$ ipython --no-banner

In [1]: import numpy as np

In [2]: from numpy import linalg as LA

In [3]: np.set_printoptions(precision=1, suppress=True, linewidth=100)

In [4]: A = np.load("out18.npy")

In [5]: A
Out[5]: 
array([[ -0.5,  -0.5,  -2.1,   0. ,   0.1,  -0.6,   0. ,  -0.6,   1.1,  -0.7,   2.5,   0. ,   1. ,
         -0.8],
       [ -0.6,  -1.5,  -0.5,   1.7,  -0.7,   0.8,   0.3,   0.3,  -0.9,   0. ,   1.4,   1.8,   0. ,
         -0.1],
       [ -0.6,   0.8,  -0.9,   0.6,  -1.6,   1. ,   1.2,   0. ,  -0.3,  -0.6,  -0.9,   0.8,  -1.6,
          0.1],
       [  0.6,  -0.2,  -0.9,  -0.5,  -2.9,   1.4,   0.9,   0.4,   0.2,   0.6,  -1.7,  -2.2,   1. ,
          2.4],
       [  0. ,   0.2,   1.3,  -0.8,  -1.1,  -0.4,   0.4,   0.8,   0.6,  -2.4,   0.2,  -0.3,   0.3,
          0.3],
       [ -0.2,   0.5,  -1.1,   0.3,  -0.6,  -1.2,   1.1,  -1.9,   0. ,   1.3,  -1.3,  -1.8,  -0.5,
          0.5],
       [ -0.7,  -0.8,  -1.3,   0.6,  -0.6,  -0.6,   0.1,   1.2,   0.2,   1.5,  -0.5,  -0.5,   1.3,
          1.1],
       [ -1. ,   0.3,  -1.7,   1.7,   1.7,   1. ,   0. ,   0.6,  -1.2,  -0.1,  -1.5,  -0.2,   0.8,
         -0.2],
       [ -0.1,   0.1,   1.2,  -1. ,   1.1,  -1.4,  -1.3,   2. ,   0.2,  -0.1,   0.4,   0.5,  -0.2,
          0. ],
       [ -0.8,  -1.3,   1.4,  -0.2,   0.4,  -0.4,  -0.7,   1.5,  -2.2,   1.2,  -0.7,   0. ,  -0.1,
          1.9],
       [  0.4,  -0.7,   0.3,  -0.1,  -0.6,  -0.6,  -0.7,  -0.4,  -1.9,   0.4,  -1.3,  -0.6,   0. ,
          0.1],
       [ -1.8,   0.2,  -0.6,   0.9,  -2.3,   1.4,   0.1,   0.8,  -1.7,   0.7,   1. ,   1.3,   1.8,
          1.1],
       [ -1.6,   1.8,   0. ,   0. ,   1.6,   0. ,   0.3,   0.7,   0.5,   0.5,   0.6,   0.4,   1.2,
         -0.6],
       [  1.1,   0.5,   0.1,   0. ,   1.4,   0.7,  -0.3,  -2.1,  -0.5,   1. ,   2.3,  -1.1,  -0.1,
          0.4],
       [ -1.1,  -0.2,   1.7,  -1. ,   1.3,   0.8,   0.2,  -0.4,   0.5,   1.2,   1.4,  -0.2,   0.1,
          0.8],
       [  0.1,  -3.2,  -0.9,  -1. ,   0.4,   0.7,  -1.7,   1.3,  -0.8,  -0.4,  -1.3,  -1.5,   1.1,
         -0.1],
       [ -1.5,   0.3,   0.7,   1.3,   2.1,  -1.5,  -1.4,  -1.1,  -0.2,  -2.1,   0.9,  -0.3,   0.2,
         -0.1],
       [ -0.8,   0.5,   1.1,   0.8,  -0.7,   0.4,  -0.3,   0. ,  -1.3,   0. ,  -0.7,  -0.3,  -0.5,
          1.5],
       [ -0.6,  -0.9,  -1. ,  -2.2,  -0.2,  -1.4,   0.9,  -0.8,  -0.2,   0.4,   0.4,  -1.5,   0.3,
          1. ],
       [ -0.2,   0.3,   0. ,  -1.1,   0. ,  -0.3,  -0.5,  -0.6,  -1.2,  -0.3,  -1. ,  -0.7,   0.7,
          0. ],
       [ -0.2,   0.8,  -0.7,   0.2,   0.4,   0.8,  -0.5,  -1.9,   0.9,   0.9,   0.4,   0.4,   0. ,
         -1.7],
       [  0.9,  -0.6,  -0.4,   0.5,   0.6,  -1.2,   0. ,  -1.1,   0.6,  -0.7,  -1.8,  -0.9,  -1. ,
         -0.5],
       [ 10. ,  32. ,   4. , -22. ,  26. ,  -2. ,  -6. , -34. , -46. , -22. ,  10. ,  24. ,  14. ,
        -16. ],
       [ -0.7,  -0.2,  -0.4,  -0.2,   1.2,  -0.8,   1.2,   0.4,   0.8,  -0.7,   0. ,  -0.4,   0.2,
          0.5],
       [ -2. ,   1.5,   0.2,  -1.1,  -0.3,  -1.7,  -2.3,  -0.6,   0.6,  -0.3,  -0.7,  -0.6,  -0.3,
          0.7],
       [  0.1,  -0.4,   0.5,  -1.8,  -0.8,   0.8,   0. ,   0.8,   0.6,  -1.2,  -0.7,  -1. ,  -0.5,
          1.5],
       [  0.2,   0.1,  -0.2,  -0.8,   1.1,   0.3,   0.4,   0.7,   0.1,  -1.6,  -0.5,   0.6,  -0.6,
         -2.8],
       [  0.5,  -0.2,   0.2,   1.3,  -0.2,   0.4,  -2.2,  -1. ,   0.3,  -2. ,  -0.4,  -1.1,  -0.4,
         -0.4],
       [ -1.4,   0.7,   0.5,   0.1,   1.1,  -2.2,  -1.2,  -1.3,  -0.6,  -1.1,   1.2,   1.8,   1.4,
          0.9],
       [  0.7,   0.8,   0.2,   0. ,   0.8,   0.8,  -0.2,  -1.6,   0.7,  -1. ,  -0.3,   2.1,  -0.4,
          0.2],
       [  1.6,  -1.3,   0.7,  -1.4,  -1.3,  -0.1,   1.1,  -0.4,   1.8,  -0.2,  -1.9,   0.8,   2.6,
         -0.6],
       [  0.8,  -1.1,   0. ,  -2.5,  -0.6,  -2.9,  -1.5,   1.2,   0.6,  -0.4,   0.6,   0.6,   1.4,
          0.6]])

In [6]: Uu, sv, Vh = LA.svd(A)

In [7]: sv
Out[7]: array([85.2,  8.2,  8.1,  7.5,  6.6,  6.4,  5.8,  5.4,  4.9,  4.4,  4.1,  3.7,  2.9,  2.6])

In [8]: M2 = Uu[:, :1] @ np.diag(sv[:1]) @ Vh[:1]

In [9]: np.round(np.abs(A - M2).max(), 1)
Out[9]: np.float64(2.9)
